$ python3 -q
>>> import numpy as np
>>> np.set_printoptions(precision=1, suppress=True, linewidth=120, legacy="1.25")
>>> sig = 3 * 0.7 ** np.arange(5)
>>> q, _ = np.linalg.qr(np.array([[0.6, -0.2, 2.6, -1.1, -0.7],
...     [-2.8, 0.3, 0.0, 0.0, 0.1],
...     [-0.3, 1.7, 0.4, -0.1, -1.0],
...     [-0.3, 0.0, 0.3, -2.0, -0.7],
...     [-1.9, 2.4, -1.0, -1.3, -1.0]]))
>>> rng = np.random.default_rng(140)
>>> E = rng.normal(size=(36, 5)) * sig @ q
>>> E.round(1) + 0
array([[ 3.1, -3.9,  2.3, -1.4, -2.4],
       [-3. , -1.6, -0.4,  0.1,  1.4],
       [ 0.8,  0.1, -3.2,  0. ,  2.2],
       [ 2.1, -1.2,  4.2,  0.7, -1.6],
       [-0.7,  0.8,  1.8,  0.8,  0.8],
       [ 2.8, -0.7, -4.5,  0.7,  0.1],
       [ 2. , -0.9,  1.4,  1.1, -2.4],
       [-0.4,  0.6,  1.7,  0.4, -2. ],
       [-1.3,  0. ,  0.1, -0.3,  2.3],
       [ 3.1, -1.6, -2.9,  0.8, -1.5],
       [-0.5,  1.6,  1.2,  0.2, -0.3],
       [ 2.2,  1. ,  5.1,  0.3, -4.7],
       [-0.6,  1.9, -4.7,  1.2,  1.6],
       [-1.9,  1.2,  4.4, -1.6, -2.1],
       [ 1.3, -1.6,  3.9, -1.6,  0.3],
       [ 0.1,  0.7,  2.2,  2. , -1.8],
       [-0.6,  0. , -0.3, -0.2,  1.8],
       [ 3. , -2.5,  1.3,  2.4, -1.9],
       [-0.7, -0.1,  3. , -0.7, -1.5],
       [ 1.4, -0.7,  3.5,  1.3, -1.8],
       [ 3.9, -3.3,  2.1,  1.5,  0.6],
       [ 2.4, -1.3,  7.8,  0.1, -2.1],
       [ 0.2, -1.9, -0.4,  1.8, -0.6],
       [ 1.7, -2.7, -2.7,  1.5, -0.1],
       [-0.5,  0.8, -5.1,  0.4,  2.3],
       [ 1.5, -0.4,  2.1,  0.9,  0.7],
       [ 1.9, -0.2,  2.1,  1.5, -2.3],
       [ 0. ,  1. , -0.6,  0.2,  0.4],
       [-1. , -1.1,  0.1, -0.8,  1.4],
       [ 0.3,  0.1,  0. ,  0.5, -0.7],
       [-0.8, -2.1,  3.4, -1.5,  0.5],
       [-3. ,  1.8,  6.9, -1. , -0.4],
       [ 2.1, -1.7,  0.8, -0.9, -1.7],
       [ 0.7, -0.5, -2.9,  0.1,  0.1],
       [ 0.4,  0.3,  3.8,  2. , -1.5],
       [ 0.8,  1.5,  1.3,  0.9, -1.3]])
>>> Z = E[[14, 35]].astype(float)
>>> for _ in range(4):
...     z = np.linalg.norm(E[:, None] - Z, axis=-1).argmin(axis=1)
...     Z = np.array([E[z == j].mean(axis=0) for j in range(2)])
... 
>>> z
array([0, 1, 1, 0, 1, 1, 0, 0, 1, 1, 1, 0, 1, 0, 0, 0, 1, 0, 0, 0, 0, 0, 1, 1, 1, 0, 0, 1, 1, 1, 0, 0, 1, 1, 0, 1])
>>> np.round(Z[1] - Z[0], 1) + 0
array([-0.8,  0.5, -4.6,  0. ,  1.9])
>>> np.bincount(z)
array([18, 18])
>>> np.abs(Z[1] - Z[0]).argmax()
2
>>> q, R = np.linalg.qr(E)
>>> round(float(abs(R[0, 0])), 1), round(np.linalg.norm(E[:, 0]), 1)
(10.8, 10.8)
>>> print(np.abs(np.diag(R)))
[10.8  7.2 19.2  5.8  6.5]
>>> print(np.round(q.T @ q, 1) + 0)
[[1. 0. 0. 0. 0.]
 [0. 1. 0. 0. 0.]
 [0. 0. 1. 0. 0.]
 [0. 0. 0. 1. 0.]
 [0. 0. 0. 0. 1.]]
>>> R
array([[-10.8,   5.5,  -1.9,  -3. ,   5. ],
       [  0. ,   7.2,  -1.1,   1.4,  -1.7],
       [  0. ,   0. ,  19.2,  -0.8,  -5.7],
       [  0. ,   0. ,   0. ,  -5.8,   0.5],
       [  0. ,   0. ,   0. ,   0. ,  -6.5]])
>>> round(np.prod(np.diag(R)), 1), np.round(np.linalg.det(R), 1)
(-56890.7, -56890.7)
>>> [int(np.linalg.matrix_rank(np.linalg.matrix_power(R, p))) for p in range(1, 6)]
[5, 5, 5, 5, 5]
>>> print(np.sort(np.linalg.eigvals(R)))
[-10.8  -6.5  -5.8   7.2  19.2]
>>> np.linalg.matrix_rank(R - R[0, 0] * np.eye(5))
4
>>> out = np.array([[0, 3, 1, 0, 3],
...     [1, 2, 2, 0, 3],
...     [0, 1, 0, 1, 2],
...     [2, 2, 0, 1, 2],
...     [0, 2, 1, 1, 3]])
>>> Z = np.array([[8]])
>>> K = np.block([[out, np.array([[-1], [-1], [3], [2], [2]])], [np.zeros((1, 5)), Z]])
>>> K
array([[ 0.,  3.,  1.,  0.,  3., -1.],
       [ 1.,  2.,  2.,  0.,  3., -1.],
       [ 0.,  1.,  0.,  1.,  2.,  3.],
       [ 2.,  2.,  0.,  1.,  2.,  2.],
       [ 0.,  2.,  1.,  1.,  3.,  2.],
       [ 0.,  0.,  0.,  0.,  0.,  8.]])
>>> vec = np.array([2, 0, 3, -3, -1, 2])
>>> y = K @ vec
>>> y
array([-2.,  3.,  1.,  3.,  1., 16.])
>>> print(np.round(np.linalg.solve(K, -1 * y), 1) + 0)
[-2.  0. -3.  3.  1. -2.]
>>> np.round(np.linalg.solve(K, y), 1) + 0
array([ 2.,  0.,  3., -3., -1.,  2.])
>>> print(np.round(np.linalg.solve(K, K[:, 4]), 1) + 0)
[0. 0. 0. 0. 1. 0.]
>>> r0 = np.array([3, 2, 1, 3, 0, 1])
>>> out = K + np.outer(r0, np.eye(6)[3])
>>> print(round(np.linalg.det(out) / np.linalg.det(K), 1), round(1 + np.linalg.solve(K, r0)[3], 1))
-2.9 -2.9
>>> print(out)
[[ 0.  3.  1.  3.  3. -1.]
 [ 1.  2.  2.  2.  3. -1.]
 [ 0.  1.  0.  2.  2.  3.]
 [ 2.  2.  0.  4.  2.  2.]
 [ 0.  2.  1.  1.  3.  2.]
 [ 0.  0.  0.  1.  0.  8.]]
>>> np.linalg.matrix_rank(out - K)
1
>>> r0 = np.array([-2, 1, 1, 1, -1, -3, 2, 0, -2])
>>> X = r0[np.abs(np.subtract.outer(np.arange(9), np.arange(9)))]
>>> X
array([[-2,  1,  1,  1, -1, -3,  2,  0, -2],
       [ 1, -2,  1,  1,  1, -1, -3,  2,  0],
       [ 1,  1, -2,  1,  1,  1, -1, -3,  2],
       [ 1,  1,  1, -2,  1,  1,  1, -1, -3],
       [-1,  1,  1,  1, -2,  1,  1,  1, -1],
       [-3, -1,  1,  1,  1, -2,  1,  1,  1],
       [ 2, -3, -1,  1,  1,  1, -2,  1,  1],
       [ 0,  2, -3, -1,  1,  1,  1, -2,  1],
       [-2,  0,  2, -3, -1,  1,  1,  1, -2]])
>>> vec = np.array([0, 1, 0, 1, -4, 2, 0, 4, 0])
>>> y = X @ vec
>>> y
array([  0,   1, -12,  -7,  16,  -4,   0,  -9,   7])
>>> np.round(np.linalg.solve(X, y), 1) + 0
array([ 0.,  1.,  0.,  1., -4.,  2.,  0.,  4.,  0.])
>>> np.round(np.linalg.solve(X, 5 * y), 1) + 0
array([  0.,   5.,   0.,   5., -20.,  10.,   0.,  20.,   0.])
>>> np.round(np.linalg.solve(X, X[:, 4]), 1) + 0
array([0., 0., 0., 0., 1., 0., 0., 0., 0.])
>>> np.round(np.linalg.solve(X.T, X[0]), 1) + 0
array([1., 0., 0., 0., 0., 0., 0., 0., 0.])
>>> z = rng.permutation(9)
>>> z
array([3, 7, 4, 5, 6, 8, 0, 2, 1])
>>> out = X[z][:, z]
>>> np.sort(np.abs(np.linalg.eigvals(out)))
array([0.8, 1.2, 1.6, 1.8, 3.3, 3.3, 5.7, 7.4, 8.6])
>>> np.diag(out)
array([-2, -2, -2, -2, -2, -2, -2, -2, -2])
>>> np.round(np.linalg.eigvalsh(X).min(), 1)
-8.6
>>> np.all(np.linalg.eigvalsh(X) > 0)
False
>>> A = np.eye(5, dtype=int)[rng.permutation(5)]
>>> A
array([[0, 0, 0, 1, 0],
       [0, 1, 0, 0, 0],
       [1, 0, 0, 0, 0],
       [0, 0, 0, 0, 1],
       [0, 0, 1, 0, 0]])
>>> # columns are unit length and at right angles
>>> np.linalg.norm(A, axis=0)
array([1., 1., 1., 1., 1.])
>>> print(np.linalg.pinv(A))
[[0. 0. 1. 0. 0.]
 [0. 1. 0. 0. 0.]
 [0. 0. 0. 0. 1.]
 [1. 0. 0. 0. 0.]
 [0. 0. 0. 1. 0.]]
>>> A[:, 0] @ A[:, 1]
0
>>> np.linalg.svd(A, compute_uv=False)
array([1., 1., 1., 1., 1.])
>>> A.T @ A
array([[1, 0, 0, 0, 0],
       [0, 1, 0, 0, 0],
       [0, 0, 1, 0, 0],
       [0, 0, 0, 1, 0],
       [0, 0, 0, 0, 1]])
>>> vec = np.array([-2, -2, -2, -2, 0])
>>> A.T @ (A @ vec)
array([-2, -2, -2, -2,  0])
>>> round(float(np.linalg.det(A)), 1)
-1.0
>>> round(np.linalg.norm(vec), 1), np.round(np.linalg.norm(A @ vec), 1)
(4.0, 4.0)
>>> q, R = np.linalg.qr(A)
>>> R
array([[-1.,  0.,  0.,  0.,  0.],
       [ 0.,  1.,  0.,  0.,  0.],
       [ 0.,  0., -1.,  0.,  0.],
       [ 0.,  0.,  0., -1.,  0.],
       [ 0.,  0.,  0.,  0., -1.]])
>>> print(q.shape, R.shape)
(5, 5) (5, 5)
>>> np.abs(np.diag(R))
array([1., 1., 1., 1., 1.])
>>> abs(R[0, 0]), np.round(np.linalg.norm(A[:, 0]), 1)
(1.0, 1.0)
>>> data = np.loadtxt("dump.csv", delimiter=",")
>>> data
array([[4., 1., 0., 0.],
       [0., 4., 1., 0.],
       [0., 0., 4., 1.],
       [0., 0., 0., 4.]])
>>> out = data / np.linalg.norm(data, axis=1, keepdims=True)
>>> C2 = out @ out.T
>>> np.linalg.norm(out, axis=1)
array([1., 1., 1., 1.])
>>> np.round(np.degrees(np.arccos(np.clip(C2[1, 0], -1, 1))), 1)
76.4
>>> print((np.abs(C2) > 0.9).astype(int))
[[1 0 0 0]
 [0 1 0 0]
 [0 0 1 0]
 [0 0 0 1]]
>>> q, vecs = np.linalg.qr(data[:, :3])[0], np.linalg.qr(data[:, 3:])[0]
>>> sig = np.linalg.svd(q.T @ vecs, compute_uv=False)
>>> round(np.linalg.norm(q @ q.T - vecs @ vecs.T, 2), 1)
1.0
>>> vec = np.array([6, 0, 9, 3])
>>> y = data @ vec
>>> y
array([24.,  9., 39., 12.])
>>> print(np.linalg.solve(data, -3 * y))
[-18.   0. -27.  -9.]
>>> J = np.load("a.npy")
>>> J
array([[  7.6,  10.6,  -7.8, -13.5,  21.2,   2.2,  20.3],
       [ -5.3,  -6.5,  12. ,  18.7, -23.3,   0.2,  -7.5],
       [ 17.9,  -2.5,   2.8,  16. ,   7.8,   6.4,   4.6],
       [ 12.8,   2.8,   6. ,   3.1,   4.8,  10.5,   7.8],
       [-19. ,   7.7,  -9.8,  -8. , -12.9, -12.7,  12.1],
       [-30.2,   6.3, -18.4,  -6.2, -18.2, -17.1,   7.3],
       [  1.8,   5.8,  -4.8,  -2.7,   3.9,   6. ,   1.2],
       [  1.4,  -1.1, -10.3,  -5.6,   1.2,  11.9,   1.4],
       [-10. ,   7.1, -13.5, -10.6,   3. , -10.7,   2.5],
       [ 11.1,   4.2,  -7.1,  -2.3,  10.2,   9.9,  10. ],
       [ -0.6,  -4.4, -11.3,   7.8,   5. ,  -6. ,   1.2],
       [ -6.7,   2.7,   5. ,  -2. ,  -4.4,  -5.6,  -1.2],
       [ -6. ,   4.5, -10.8,  -1.3,  -6. ,  -3. ,   0.6],
       [  0.9,  -1.8,  18.1,   7.3,  -5.2,   4.5,  -5.8],
       [ 18. ,  -5.7,   1.3,   3.5,   7.2,   7.4,  -1.5],
       [ -1.9,  -5.1,   4. ,   0. , -10.1,  20.2, -15.1],
       [ 13.9,   2.3,  -8.2,  -8.1,  11.5,   5.2,   3.6],
       [  3.7,  -6.4,   1. ,  -2.2,  -2.4,   8.4, -20.6],
       [ -5.3,   9.3, -11.1, -15.3,   5.4,   6.8,   5. ],
       [-24.2,  -3.1,   1.8,   6.3, -22.3, -13.4,  -6.3],
       [-14.6,  -0.3,   1.7,   0.6,  -6.1, -11.1,  -4.9],
       [ -3.5,   2.1,   1.6,  -9.6,  15. ,  -4.7,  -6.2],
       [  5.4,   9.3,  -7.4, -12.2,  11.5,  10.9,   9.1],
       [-10.3,   5. , -20.9, -22.1,   6. ,   6.8,   1.2],
       [ -0.1,  -0.3,  -5.5,  -2.2,   1.1,  -1.1,   7.9],
       [ -9. ,  -0.2, -17.7,  -6.5,  -1.6,   9.7,  -1.9],
       [ 10.3,   4.3,   4.3,   4.2,  -8.8,  10.9,   1.5],
       [  2.9,  -2.4,   2.2,  12.3,  -8.6,   4.4,  -4.3],
       [ -3.3,  -0.3,  -6.2,  -5.8,  13.3,  -0.1,  -2.3],
       [ -2.5,  -5.8,  17.8,   6.5,   1.9, -14.8,   6.3],
       [ -2.8,   8.7, -11.3, -15.9,   5.2,  10. ,  -1.1],
       [ 17.4,   0.5,   1. ,  13.1,   8.9,  -4. ,  11.4],
       [  6.4,  -9.3,  -3.1,  12.4,  -2.2,   1.2,   0.3],
       [ -4.3,  -3.7,  -5.2,   2.7,   5.4,  -8.4,   7.8]])
>>> out = np.c_[E[:, :3] @ np.array([[5, -4, 1], [2, 0, -4], [-3, 5, -2]]), np.array([4, 8, 9, -9, -7, 8, -8, 8, 3, -3, 0, 8, 1, -8, 2, -3, 6, -1, 7, -6, -7, -2, 8, -1, -4, 3, 2, 6, 3, 9, 7, -7, 7, 4, 4, -8])]
>>> out
array([[  0.8,  -1. ,  14.2,   4. ],
       [-17.1,  10.1,   4.1,   8. ],
       [ 13.8, -19.2,   6.8,   9. ],
       [ -4.4,  12.4,  -1.5,  -9. ],
       [ -7.1,  11.7,  -7.6,  -7. ],
       [ 26. , -33.6,  14.7,   8. ],
       [  4. ,  -1.1,   2.9,  -8. ],
       [ -5.9,  10. ,  -6.3,   8. ],
       [ -6.9,   5.7,  -1.3,   3. ],
       [ 21. , -26.9,  15.3,  -3. ],
       [ -2.9,   8. ,  -9.4,   0. ],
       [ -2.5,  16.9, -11.9,   8. ],
       [ 15.1, -21.3,   1.4,   1. ],
       [-20.4,  29.8, -15.7,  -8. ],
       [ -8.3,  14.1,   0.1,   2. ],
       [ -4.5,  10.5,  -7. ,  -3. ],
       [ -2.2,   1.2,  -0.3,   6. ],
       [  6.4,  -5.8,  10.4,  -1. ],
       [-12.8,  17.9,  -6.3,   7. ],
       [ -4.9,  12. ,  -2.9,  -6. ],
       [  6.3,  -4.8,  12.8,  -7. ],
       [-14.2,  29.6,  -8. ,  -2. ],
       [ -1.4,  -3.1,   8.8,   8. ],
       [ 11.6, -20.7,  17.9,  -1. ],
       [ 14.1, -23.1,   6.3,  -4. ],
       [  0.4,   4.5,  -1. ,   3. ],
       [  2.9,   2.9,  -1.7,   2. ],
       [  3.5,  -2.7,  -2.8,   6. ],
       [ -7.5,   4.5,   3. ,   3. ],
       [  1.6,  -1. ,  -0.1,   9. ],
       [-18.6,  20.5,   0.6,   7. ],
       [-32.4,  46.9, -24.1,  -7. ],
       [  4.7,  -4.4,   7.4,   7. ],
       [ 11.1, -17.2,   8.4,   4. ],
       [ -8.8,  17.3,  -8.2,   4. ],
       [  3.2,   3.1,  -7.6,  -8. ]])
>>> np.linalg.matrix_rank(np.c_[E, out])
6
>>> np.linalg.matrix_rank(out)
4
>>> Xs = J - J.mean(axis=0)
>>> vecs = np.linalg.svd(Xs)[2][:5]
>>> out = Xs - Xs @ vecs.T @ vecs
>>> np.round(np.cov(Xs @ vecs.T, rowvar=False), 1) + 0
array([[221.4,   0. ,   0. ,   0. ,   0. ],
       [  0. , 204.1,   0. ,   0. ,   0. ],
       [  0. ,   0. ,  85.8,   0. ,   0. ],
       [  0. ,   0. ,   0. ,  39.1,   0. ],
       [  0. ,   0. ,   0. ,   0. ,  29.3]])
>>> np.diag(vecs.T @ vecs)
array([0.6, 0.3, 1. , 0.7, 0.8, 0.8, 0.8])
>>> (Xs @ vecs.T).std(axis=0)
array([14.7, 14.1,  9.1,  6.2,  5.3])
>>> vals, vecs = np.linalg.eigh(X)
>>> vals
array([-8.6, -7.4, -5.7, -3.3, -0.8,  1.2,  1.6,  1.8,  3.3])
>>> np.linalg.eigvalsh(X + -3 * np.eye(9))
array([-11.6, -10.4,  -8.7,  -6.3,  -3.8,  -1.8,  -1.4,  -1.2,   0.3])
>>> np.linalg.svd(X, compute_uv=False)
array([8.6, 7.4, 5.7, 3.3, 3.3, 1.8, 1.6, 1.2, 0.8])
>>> np.round(vecs @ np.diag(vals) @ vecs.T, 1) + 0
array([[-2.,  1.,  1.,  1., -1., -3.,  2.,  0., -2.],
       [ 1., -2.,  1.,  1.,  1., -1., -3.,  2.,  0.],
       [ 1.,  1., -2.,  1.,  1.,  1., -1., -3.,  2.],
       [ 1.,  1.,  1., -2.,  1.,  1.,  1., -1., -3.],
       [-1.,  1.,  1.,  1., -2.,  1.,  1.,  1., -1.],
       [-3., -1.,  1.,  1.,  1., -2.,  1.,  1.,  1.],
       [ 2., -3., -1.,  1.,  1.,  1., -2.,  1.,  1.],
       [ 0.,  2., -3., -1.,  1.,  1.,  1., -2.,  1.],
       [-2.,  0.,  2., -3., -1.,  1.,  1.,  1., -2.]])
>>> (vals > 1e-8).sum(), (vals < -1e-8).sum()
(4, 5)
